>>> import numpy as np
>>> import numpy.linalg as la
>>> np.set_printoptions(precision=2, suppress=True, linewidth=200, legacy="1.25")
>>> E = np.loadtxt("mat.csv", delimiter=",")
>>> E
array([[ 0.,  1.,  1., -1., -2., -2.,  2.,  0., -2., -1.],
       [ 0., -2.,  1., -2., -2.,  0.,  0.,  0.,  0.,  0.],
       [ 0.,  0., -2.,  0.,  0.,  1., -2., -2., -2., -1.],
       [ 0.,  0.,  0.,  2., -1., -1., -1., -1.,  2., -1.],
       [ 0.,  0.,  0.,  0., -1.,  0.,  0., -1.,  1.,  2.],
       [ 0.,  0.,  0.,  0.,  0.,  2., -2.,  2.,  0.,  1.],
       [ 0.,  0.,  0.,  0.,  0.,  0., -2., -1., -2., -1.],
       [ 0.,  0.,  0.,  0.,  0.,  0.,  0., -2.,  2., -1.],
       [ 0.,  0.,  0.,  0.,  0.,  0.,  0.,  0., -2.,  0.],
       [ 0.,  0.,  0.,  0.,  0.,  0.,  0.,  0.,  0.,  2.]])
>>> # looks like rank 9
>>> vec = np.array([1, 1, 3, 3, 2, 3, 1, 2, 2, 1])
>>> E @ (2 * vec)
array([-24., -18., -28.,   2.,   0.,  18., -18.,  -2.,  -8.,   4.])
>>> (E @ vec).argmax()
5
>>> np.sign((E @ vec).round(6))
array([-1., -1., -1.,  1.,  0.,  1., -1., -1., -1.,  1.])
>>> J = np.load("dump.npy")
>>> J
array([[ 1.4,  1.1,  1. , -1.6, -0.2],
       [-1.2, -3.2,  0.2,  1.2, -0.3],
       [-1. , -2. ,  1. ,  0.8, -1.5],
       [-0.5, -0.2,  0.3,  1.2,  0.5],
       [ 1.3, -0.9,  0.3,  0.3, -0.2],
       [ 1.5,  0.8,  0.6,  0.4, -0.7],
       [-0.7,  0.5,  0.3,  1.3,  0.4],
       [-1.2,  0. , -0.3,  0.7, -0.7],
       [ 0.6, -0.4, -0.1,  0.5,  1.3],
       [ 0.8,  2. ,  1. , -0.1,  2. ],
       [-0.5,  1. , -1.7, -0.7, -0.1],
       [ 0.7,  0. ,  0.7,  0.6, -0.1],
       [-1.1, -0.5, -0.1, -0.6, -0.3],
       [ 0.5, -1.4,  0.7,  0.6,  1.2],
       [ 0.6, -0.6,  0.6, -0.1,  1.2],
       [-0.8,  0.8, -0.8,  2.6,  0.2],
       [-0.6, -0.2,  0.9,  0. , -0.6],
       [-0.9,  0.2, -1.2, -0.2,  2. ],
       [ 1.8, -3.9,  1.2, -1.2, -4.5],
       [ 0.7,  0. , -1.1, -0.1,  0.9],
       [ 0. , -0.5, -0.9, -0.5, -1.2],
       [ 1.1, -0.6,  0.6, -0.7, -0.4],
       [-1.4,  0.7, -0.2,  0.1, -0.6],
       [-0.5, -0.4,  0.5,  0.5, -0.4],
       [-0.7,  1.2,  1.4, -1.4, -1.5],
       [-0.2,  0.3,  1.1, -2.4,  3. ],
       [ 1.6, -1.5,  0.1, -0.6,  0.5],
       [ 1.5, -1.1, -1.9,  0.1,  0.3],
       [ 1. , -1.5,  0.4, -1.5, -0.1],
       [ 0.8, -0.3, -0.2, -0.9, -0.6]])
>>> hat = J @ la.solve(J.T @ J, J.T)
>>> la.matrix_rank(np.eye(30) - hat)
25
>>> np.allclose(hat @ hat, hat)
True
>>> np.round(hat @ J[:, 3], 2) + 0
array([-1.6,  1.2,  0.8,  1.2,  0.3,  0.4,  1.3,  0.7,  0.5, -0.1, -0.7,  0.6, -0.6,  0.6, -0.1,  2.6,  0. , -0.2, -1.2, -0.1, -0.5, -0.7,  0.1,  0.5, -1.4, -2.4, -0.6,  0.1, -1.5, -0.9])
>>> np.trace(hat)
5.0
>>> O, R = la.qr(J)
>>> O.shape, R.shape
((30, 5), (5, 5))
>>> np.round(O @ R, 2) + 0
array([[ 1.4,  1.1,  1. , -1.6, -0.2],
       [-1.2, -3.2,  0.2,  1.2, -0.3],
       [-1. , -2. ,  1. ,  0.8, -1.5],
       [-0.5, -0.2,  0.3,  1.2,  0.5],
       [ 1.3, -0.9,  0.3,  0.3, -0.2],
       [ 1.5,  0.8,  0.6,  0.4, -0.7],
       [-0.7,  0.5,  0.3,  1.3,  0.4],
       [-1.2,  0. , -0.3,  0.7, -0.7],
       [ 0.6, -0.4, -0.1,  0.5,  1.3],
       [ 0.8,  2. ,  1. , -0.1,  2. ],
       [-0.5,  1. , -1.7, -0.7, -0.1],
       [ 0.7,  0. ,  0.7,  0.6, -0.1],
       [-1.1, -0.5, -0.1, -0.6, -0.3],
       [ 0.5, -1.4,  0.7,  0.6,  1.2],
       [ 0.6, -0.6,  0.6, -0.1,  1.2],
       [-0.8,  0.8, -0.8,  2.6,  0.2],
       [-0.6, -0.2,  0.9,  0. , -0.6],
       [-0.9,  0.2, -1.2, -0.2,  2. ],
       [ 1.8, -3.9,  1.2, -1.2, -4.5],
       [ 0.7,  0. , -1.1, -0.1,  0.9],
       [ 0. , -0.5, -0.9, -0.5, -1.2],
       [ 1.1, -0.6,  0.6, -0.7, -0.4],
       [-1.4,  0.7, -0.2,  0.1, -0.6],
       [-0.5, -0.4,  0.5,  0.5, -0.4],
       [-0.7,  1.2,  1.4, -1.4, -1.5],
       [-0.2,  0.3,  1.1, -2.4,  3. ],
       [ 1.6, -1.5,  0.1, -0.6,  0.5],
       [ 1.5, -1.1, -1.9,  0.1,  0.3],
       [ 1. , -1.5,  0.4, -1.5, -0.1],
       [ 0.8, -0.3, -0.2, -0.9, -0.6]])
>>> np.abs(np.diag(R))
array([5.48, 6.86, 4.6 , 5.06, 6.45])
>>> np.round(O.T @ O, 2) + 0
array([[1., 0., 0., 0., 0.],
       [0., 1., 0., 0., 0.],
       [0., 0., 1., 0., 0.],
       [0., 0., 0., 1., 0.],
       [0., 0., 0., 0., 1.]])
>>> np.allclose(R.T @ R, J.T @ J)
True
>>> np.trace(O @ O.T)
5.0
>>> Xc = (J - J.mean(axis=0)) / J.std(axis=0)
>>> np.argwhere(np.abs(Xc) > 2)
array([[ 1,  1],
       [10,  2],
       [15,  3],
       [18,  1],
       [18,  4],
       [25,  3],
       [25,  4],
       [27,  2]])
>>> Xc.std(axis=0)
array([1., 1., 1., 1., 1.])
>>> coef = la.lstsq(np.delete(Xc, 1, axis=1), Xc[:, 1])[0]
>>> np.abs(coef).argmax()
3
>>> coef
array([-0.19, -0.02, -0.11,  0.43])
>>> m1 = np.load("block5.npy")
>>> m1
array([[-0.1 , -0.29, -0.1 , -0.1 ,  0.5 , -0.16, -0.42,  0.66],
       [ 0.1 , -0.11,  0.27,  0.29, -0.6 , -0.6 , -0.08,  0.31],
       [ 0.2 ,  0.18, -0.02, -0.53,  0.23, -0.55,  0.53,  0.05],
       [ 0.05,  0.39, -0.09, -0.29, -0.4 ,  0.45,  0.15,  0.61],
       [-0.49,  0.1 , -0.22,  0.56,  0.17, -0.05,  0.55,  0.23],
       [-0.44,  0.44, -0.5 , -0.17, -0.17, -0.32, -0.41, -0.18],
       [ 0.59,  0.58, -0.09,  0.44,  0.28, -0.07, -0.17,  0.05],
       [-0.39,  0.43,  0.77, -0.06,  0.2 , -0.01, -0.12,  0.01]])
>>> (m1 - m1.T) / 2
array([[ 0.  , -0.19, -0.15, -0.08,  0.5 ,  0.14, -0.5 ,  0.53],
       [ 0.19,  0.  ,  0.04, -0.05, -0.35, -0.52, -0.33, -0.06],
       [ 0.15, -0.04,  0.  , -0.22,  0.23, -0.02,  0.31, -0.36],
       [ 0.08,  0.05,  0.22,  0.  , -0.48,  0.31, -0.15,  0.34],
       [-0.5 ,  0.35, -0.23,  0.48,  0.  ,  0.06,  0.13,  0.01],
       [-0.14,  0.52,  0.02, -0.31, -0.06,  0.  , -0.17, -0.09],
       [ 0.5 ,  0.33, -0.31,  0.15, -0.13,  0.17,  0.  ,  0.09],
       [-0.53,  0.06,  0.36, -0.34, -0.01,  0.09, -0.09,  0.  ]])
>>> np.sort(np.abs(la.eigvals(m1)))
array([1., 1., 1., 1., 1., 1., 1., 1.])
>>> round(float(np.trace(m1)), 2)
-0.84
>>> M2 = np.array([[2, 3, 0],
...     [2, 3, 0],
...     [1, 0, 0],
...     [3, 2, 3],
...     [2, 0, 1],
...     [3, 2, 0],
...     [3, 0, 1],
...     [0, 0, 3]])
>>> la.matrix_rank(m1 @ M2)
3
>>> np.einsum("ij,ij->i", m1, m1)
array([1., 1., 1., 1., 1., 1., 1., 1.])
>>> M2 = m1 / la.norm(m1, axis=1, keepdims=True)
>>> G = M2 @ M2.T
>>> np.round(np.degrees(np.arccos(np.clip(G[6, 5], -1, 1))), 2)
90.0
>>> la.norm(M2, axis=1)
array([1., 1., 1., 1., 1., 1., 1., 1.])
>>> G.round(2) + 0
array([[1., 0., 0., 0., 0., 0., 0., 0.],
       [0., 1., 0., 0., 0., 0., 0., 0.],
       [0., 0., 1., 0., 0., 0., 0., 0.],
       [0., 0., 0., 1., 0., 0., 0., 0.],
       [0., 0., 0., 0., 1., 0., 0., 0.],
       [0., 0., 0., 0., 0., 1., 0., 0.],
       [0., 0., 0., 0., 0., 0., 1., 0.],
       [0., 0., 0., 0., 0., 0., 0., 1.]])
>>> f = np.array([2, 2, 2, 1, 2, 1, 2, 2])
>>> M2 = m1 + np.outer(f, np.eye(8)[5])
>>> la.matrix_rank(la.inv(M2) - la.inv(m1), tol=1e-8)
1
>>> la.matrix_rank(M2 - m1)
1
>>> data = np.loadtxt("x.csv", delimiter=",")
>>> data
array([[ 0.33, -0.6 , -0.5 ,  0.2 , -0.6 ,  0.7 ,  0.  , -1.4 , -1.8 , -1.5 , -0.2 , -0.6 ,  1.8 ],
       [-1.16,  0.6 , -0.2 ,  0.6 , -1.5 ,  0.1 ,  1.1 ,  0.7 ,  0.8 ,  0.1 ,  0.6 ,  0.1 , -0.5 ],
       [ 1.99, -0.6 ,  1.  ,  1.2 , -0.2 ,  0.1 , -0.2 , -1.  ,  0.1 , -0.8 , -1.  ,  2.3 ,  1.3 ],
       [ 2.4 ,  1.3 ,  0.9 , -0.1 ,  0.8 , -0.3 ,  1.1 , -0.1 ,  1.4 , -1.4 , -1.2 , -0.9 ,  0.6 ],
       [-0.31,  1.4 , -0.8 , -1.  , -0.1 ,  1.7 ,  1.2 ,  0.5 , -0.6 , -0.3 ,  0.2 , -1.3 , -2.5 ],
       [ 1.18, -0.4 ,  0.6 , -1.2 ,  0.3 ,  0.3 ,  0.4 , -0.6 , -0.2 ,  0.8 , -0.6 ,  0.2 ,  0.1 ],
       [ 2.79, -1.7 , -0.5 ,  1.8 ,  1.  , -0.2 , -0.8 , -0.1 , -1.2 , -0.2 , -1.4 , -0.2 ,  1.7 ],
       [ 0.21,  0.4 , -0.1 ,  1.2 ,  0.7 ,  1.7 ,  0.1 , -0.4 , -0.8 , -0.9 , -0.1 , -2.6 ,  0.8 ],
       [ 1.83,  0.4 , -0.4 , -0.1 ,  0.7 ,  0.6 , -0.9 , -0.1 ,  0.1 ,  0.1 , -0.9 , -0.3 , -0.3 ],
       [-3.19,  0.  ,  0.7 , -1.3 , -0.3 ,  1.2 ,  0.6 , -1.3 ,  0.5 , -0.6 ,  1.6 ,  1.  ,  0.4 ],
       [ 1.01,  1.4 ,  0.4 , -0.7 ,  0.4 ,  0.4 , -0.4 ,  0.  , -1.  , -0.7 , -0.5 , -0.5 ,  1.6 ],
       [-3.19, -0.6 , -1.  ,  1.  , -0.4 , -0.4 ,  0.6 ,  0.2 , -0.6 , -0.4 ,  1.6 , -1.1 ,  1.2 ],
       [-0.04,  1.5 , -1.2 ,  0.9 ,  0.  ,  0.1 ,  0.8 ,  1.5 ,  0.6 ,  0.5 ,  0.  , -1.7 ,  0.7 ],
       [ 1.94, -0.1 ,  1.7 ,  0.6 , -1.2 , -0.8 , -1.5 ,  0.5 , -1.  , -0.2 , -1.  , -0.2 , -0.1 ],
       [ 0.53, -1.2 , -1.  , -1.2 ,  0.1 ,  1.5 , -0.1 , -1.2 , -0.4 , -1.1 , -0.3 ,  0.7 ,  0.3 ],
       [ 0.78,  0.9 , -0.8 ,  0.3 ,  0.4 , -1.4 ,  0.3 ,  0.4 , -1.  , -0.3 , -0.4 ,  0.4 ,  0.2 ],
       [-4.13,  0.5 , -0.8 ,  0.1 ,  0.5 ,  0.7 , -0.1 , -0.6 ,  0.3 , -0.9 ,  2.1 ,  0.8 ,  0.8 ],
       [-2.38,  0.2 ,  0.2 , -0.6 ,  0.2 ,  1.3 ,  2.  ,  0.1 ,  0.8 ,  0.4 ,  1.2 , -0.8 , -0.5 ],
       [ 0.81,  1.5 , -0.6 ,  1.5 ,  0.3 , -1.  ,  1.8 , -0.7 , -0.1 , -0.2 , -0.4 ,  0.1 ,  0.3 ],
       [ 1.5 , -0.7 ,  0.1 ,  1.  , -1.6 ,  0.3 , -0.9 , -0.1 , -1.1 , -0.3 , -0.7 ,  0.  ,  0.1 ],
       [-1.24, -1.2 ,  0.7 , -1.6 , -0.3 , -0.4 ,  1.7 ,  0.6 ,  0.6 , -0.9 ,  0.6 , -0.4 ,  1.4 ],
       [-0.57, -2.5 ,  0.1 ,  0.8 , -0.6 ,  0.  ,  0.4 , -1.6 , -1.1 , -0.9 ,  0.3 ,  0.4 , -1.2 ],
       [ 1.97, -0.6 ,  0.9 ,  0.2 , -0.3 , -1.  ,  0.  ,  0.6 ,  0.5 , -0.5 , -1.  , -0.7 , -0.7 ],
       [-1.5 ,  0.9 , -1.2 , -2.1 ,  0.7 , -1.4 ,  0.1 ,  1.3 , -0.7 , -1.  ,  0.8 ,  2.  ,  2.1 ],
       [ 0.22, -0.5 ,  0.1 , -0.9 , -1.9 ,  1.6 , -0.5 ,  0.  ,  1.3 ,  0.5 , -0.1 , -0.2 , -0.3 ],
       [ 0.92, -0.8 , -0.6 , -0.5 , -1.3 ,  0.9 , -0.2 , -0.5 , -1.6 , -0.3 , -0.4 ,  2.  ,  0.  ],
       [ 2.19, -1.2 ,  0.1 ,  1.6 , -0.9 ,  0.1 ,  0.9 ,  0.8 , -0.2 ,  0.2 , -1.1 , -1.2 ,  2.  ],
       [ 1.4 , -0.2 ,  1.  ,  0.9 , -1.5 ,  0.2 ,  0.5 ,  0.4 ,  0.9 ,  0.3 , -0.7 , -1.3 , -0.3 ],
       [-4.17,  0.6 ,  1.2 , -1.1 ,  0.9 ,  0.  ,  1.  ,  0.4 ,  1.7 ,  0.5 ,  2.1 ,  1.4 , -0.2 ],
       [ 2.16, -1.5 ,  0.4 , -1.1 ,  0.5 ,  0.  ,  0.2 ,  0.  , -1.  , -0.7 , -1.1 ,  1.3 , -0.1 ],
       [-2.14, -1.6 , -1.1 , -1.  , -0.3 ,  0.3 ,  0.8 ,  1.7 , -0.8 ,  0.6 ,  1.1 , -1.  , -0.3 ],
       [ 0.55,  0.3 ,  0.9 , -1.2 , -0.7 , -0.3 ,  0.3 , -0.8 ,  0.4 , -0.4 , -0.3 ,  0.  , -0.3 ],
       [ 0.79,  0.9 ,  1.2 , -0.6 , -0.3 ,  0.2 , -0.7 ,  0.5 , -0.8 ,  0.3 , -0.4 ,  1.  , -0.6 ],
       [-0.4 ,  1.6 , -0.2 ,  0.5 , -0.7 , -0.8 ,  0.3 , -1.9 ,  0.3 , -0.3 ,  0.2 ,  2.  ,  1.1 ],
       [-2.49,  0.5 , -0.7 , -0.5 ,  1.1 ,  1.4 , -0.5 , -0.3 , -1.2 ,  1.1 ,  1.2 , -2.1 ,  0.7 ],
       [ 2.68,  0.4 , -1.8 ,  0.1 ,  0.5 ,  0.7 , -0.3 , -0.2 ,  0.1 , -0.5 , -1.3 ,  0.5 , -0.9 ]])
>>> vec = np.array([0, 2, -3, 2, 3, -2, -3, 2, -1, 1, -3, -3, 2])
>>> target = data @ vec
>>> np.round(la.solve(data.T @ data, data.T @ target), 2) + 0
array([ 0.,  2., -3.,  2.,  3., -2., -3.,  2., -1.,  1., -3., -3.,  2.])
>>> np.round(la.lstsq(data, target)[0], 2) + 0
array([ 0.,  2., -3.,  2.,  3., -2., -3.,  2., -1.,  1., -3., -3.,  2.])
>>> rng = np.random.default_rng(37)
>>> target = target + 0.02 * rng.normal(size=36)
>>> target
array([  1.02,  -7.41,  -6.23,   3.91,  -4.48,  -4.69,  16.45,  10.67,   8.21, -20.47,   8.27,   3.12,  15.22,   3.6 ,  -7.93,   9.79,  -5.51, -11.79,   5.32,   0.48, -11.  , -14.2 ,   1.5 ,   3.92,
       -11.01, -10.4 ,   7.77,  -2.4 , -16.22,  -5.96,  -1.9 ,  -9.  ,  -3.1 ,  -5.42,   9.89,   7.  ])
>>> coef, *_ = la.lstsq(data, target)
>>> coef
array([-0.05,  2.  , -3.  ,  1.99,  3.  , -2.01, -2.99,  2.  , -1.  ,  1.  , -3.1 , -3.  ,  1.99])
